$ python3 -q
>>> import numpy as np
>>> import numpy.linalg as la
>>> np.set_printoptions(suppress=True, linewidth=200)
>>> feats = np.array([[42, 1, 1, 1, -1, 2, -1, 1],
...     [1, 21, -1, 0, 2, 2, 1, -2],
...     [-1, -2, 41, -2, 1, 1, -2, -1],
...     [1, -2, 0, 21, -2, -2, 0, -2],
...     [2, -2, -1, -2, -2, -2, 0, -2],
...     [-1, -2, 1, 0, 0, 58, -1, 1],
...     [-1, 1, 1, 0, 0, -1, 62, 1],
...     [-1, -2, 0, -1, -2, -1, 1, 58]])
>>> feats
array([[42,  1,  1,  1, -1,  2, -1,  1],
       [ 1, 21, -1,  0,  2,  2,  1, -2],
       [-1, -2, 41, -2,  1,  1, -2, -1],
       [ 1, -2,  0, 21, -2, -2,  0, -2],
       [ 2, -2, -1, -2, -2, -2,  0, -2],
       [-1, -2,  1,  0,  0, 58, -1,  1],
       [-1,  1,  1,  0,  0, -1, 62,  1],
       [-1, -2,  0, -1, -2, -1,  1, 58]])
>>> la.matrix_rank(feats, rtol=0.1)
np.int64(7)
>>> np.round(la.norm(feats, 2) / la.norm(feats), 2)
np.float64(0.51)
>>> vec = np.array([5, -2, -4, -4, 0, 1, 1, 0])
>>> y = feats @ vec
>>> b, lr = np.zeros(8), 1 / la.norm(feats, 2) ** 2
>>> for i in range(20):
...     b -= lr * feats.T @ (feats @ b - y)
...     if i % 5 == 0: print(i, round(la.norm(feats @ b - y), 2))
... 
0 165.63
5 53.79
10 31.1
15 18.16
>>> np.round(la.cond(feats), 2)
np.float64(32.44)
>>> b.round(2)
array([ 4.96, -1.65, -3.94, -3.53, -0.13,  1.01,  0.99,  0.03])
>>> J = np.array([[2, 2, 2, 2, 2, 2],
...     [-3, 0, -3, 0, -3, 0],
...     [-1, 2, -1, 2, -1, 2],
...     [2, 2, 2, 2, 2, 2],
...     [-3, 0, -3, 0, -3, 0],
...     [-1, 2, -1, 2, -1, 2]])
>>> left, sigma, Vh = la.svd(J)
>>> evecs = Vh[:(sigma > 1e-8).sum()]
>>> rng = np.random.default_rng(263954)
>>> vec = J[1] + 3 * J[0] + rng.integers(2) * np.eye(6)[4]
>>> vec
array([3., 6., 3., 6., 4., 6.])
>>> np.allclose(evecs.T @ evecs @ vec, vec)
False
>>> la.matrix_rank(np.vstack([J, vec]))
np.int64(3)
>>> C2 = J.T @ J
>>> np.round(la.svd(J, compute_uv=False) ** 2, 2) + 0
array([87.63, 44.37,  0.  ,  0.  ,  0.  ,  0.  ])
>>> la.matrix_rank(C2)
np.int64(2)
>>> np.diag(C2)
array([28, 16, 28, 16, 28, 16])
>>> labels = rng.permutation(6)
>>> labels
array([3, 2, 4, 1, 5, 0])
>>> out = J[labels][:, labels]
>>> out
array([[ 2,  2,  2,  2,  2,  2],
       [ 2, -1, -1,  2,  2, -1],
       [ 0, -3, -3,  0,  0, -3],
       [ 0, -3, -3,  0,  0, -3],
       [ 2, -1, -1,  2,  2, -1],
       [ 2,  2,  2,  2,  2,  2]])
>>> round(la.det(out), 2), round(float(la.det(J[labels])), 2)
(np.float64(0.0), 0.0)
>>> out = J / np.sqrt((J ** 2).mean(axis=1, keepdims=True))
>>> la.matrix_rank(out) == la.matrix_rank(J)
np.True_
>>> la.matrix_rank(J - J.mean(axis=1, keepdims=True))
np.int64(1)
>>> J - J.mean(axis=1, keepdims=True)
array([[ 0. ,  0. ,  0. ,  0. ,  0. ,  0. ],
       [-1.5,  1.5, -1.5,  1.5, -1.5,  1.5],
       [-1.5,  1.5, -1.5,  1.5, -1.5,  1.5],
       [ 0. ,  0. ,  0. ,  0. ,  0. ,  0. ],
       [-1.5,  1.5, -1.5,  1.5, -1.5,  1.5],
       [-1.5,  1.5, -1.5,  1.5, -1.5,  1.5]])
>>> out[2].round(2)
array([-0.63,  1.26, -0.63,  1.26, -0.63,  1.26])
>>> rk = la.matrix_rank(J)
>>> rk
np.int64(2)
>>> N = la.svd(J)[2][rk:].T
>>> [int(la.matrix_rank(J[:i])) for i in range(1, len(J) + 1)]
[1, 2, 2, 2, 2, 2]
>>> [int(la.matrix_rank(np.delete(J, i, axis=0))) for i in range(6)]
[2, 2, 2, 2, 2, 2]
>>> N.shape
(6, 4)
>>> np.allclose(J @ N, 0)
True
>>> np.round(N @ N.T, 2) + 0
array([[ 0.67,  0.  , -0.33,  0.  , -0.33,  0.  ],
       [ 0.  ,  0.67,  0.  , -0.33,  0.  , -0.33],
       [-0.33,  0.  ,  0.67,  0.  , -0.33,  0.  ],
       [ 0.  , -0.33,  0.  ,  0.67,  0.  , -0.33],
       [-0.33,  0.  , -0.33,  0.  ,  0.67,  0.  ],
       [ 0.  , -0.33,  0.  , -0.33,  0.  ,  0.67]])
>>> out = np.array([[0, 0, 4, 0, 5, 4, 1, 1, 5, 0], [4, 5, 2, 4, 1, 4, 4, 4, 1, 0]])
>>> X = out.T @ out
>>> X
array([[16, 20,  8, 16,  4, 16, 16, 16,  4,  0],
       [20, 25, 10, 20,  5, 20, 20, 20,  5,  0],
       [ 8, 10, 20,  8, 22, 24, 12, 12, 22,  0],
       [16, 20,  8, 16,  4, 16, 16, 16,  4,  0],
       [ 4,  5, 22,  4, 26, 24,  9,  9, 26,  0],
       [16, 20, 24, 16, 24, 32, 20, 20, 24,  0],
       [16, 20, 12, 16,  9, 20, 17, 17,  9,  0],
       [16, 20, 12, 16,  9, 20, 17, 17,  9,  0],
       [ 4,  5, 22,  4, 26, 24,  9,  9, 26,  0],
       [ 0,  0,  0,  0,  0,  0,  0,  0,  0,  0]])
>>> np.round(la.norm(X, 2) / la.norm(X), 2)
np.float64(0.94)
>>> np.argsort(-la.norm(X, axis=0).round(6), kind="stable")[:3]
array([5, 1, 4])
>>> X @ X
array([[1776, 2220, 1560, 1776, 1284, 2448, 1944, 1944, 1284,    0],
       [2220, 2775, 1950, 2220, 1605, 3060, 2430, 2430, 1605,    0],
       [1560, 1950, 2460, 1560, 2490, 3240, 1980, 1980, 2490,    0],
       [1776, 2220, 1560, 1776, 1284, 2448, 1944, 1944, 1284,    0],
       [1284, 1605, 2490, 1284, 2631, 3132, 1746, 1746, 2631,    0],
       [2448, 3060, 3240, 2448, 3132, 4464, 2952, 2952, 3132,    0],
       [1944, 2430, 1980, 1944, 1746, 2952, 2196, 2196, 1746,    0],
       [1944, 2430, 1980, 1944, 1746, 2952, 2196, 2196, 1746,    0],
       [1284, 1605, 2490, 1284, 2631, 3132, 1746, 1746, 2631,    0],
       [   0,    0,    0,    0,    0,    0,    0,    0,    0,    0]])
>>> (la.matrix_power((X != 0) + (X.T != 0) + np.eye(10), 10) > 0).astype(int)
array([[1, 1, 1, 1, 1, 1, 1, 1, 1, 0],
       [1, 1, 1, 1, 1, 1, 1, 1, 1, 0],
       [1, 1, 1, 1, 1, 1, 1, 1, 1, 0],
       [1, 1, 1, 1, 1, 1, 1, 1, 1, 0],
       [1, 1, 1, 1, 1, 1, 1, 1, 1, 0],
       [1, 1, 1, 1, 1, 1, 1, 1, 1, 0],
       [1, 1, 1, 1, 1, 1, 1, 1, 1, 0],
       [1, 1, 1, 1, 1, 1, 1, 1, 1, 0],
       [1, 1, 1, 1, 1, 1, 1, 1, 1, 0],
       [0, 0, 0, 0, 0, 0, 0, 0, 0, 1]])
>>> np.round(np.sort(la.eigvals(X).real), 2) + 0
array([  0.  ,   0.  ,   0.  ,   0.  ,   0.  ,   0.  ,   0.  ,   0.  ,  53.38, 141.62])
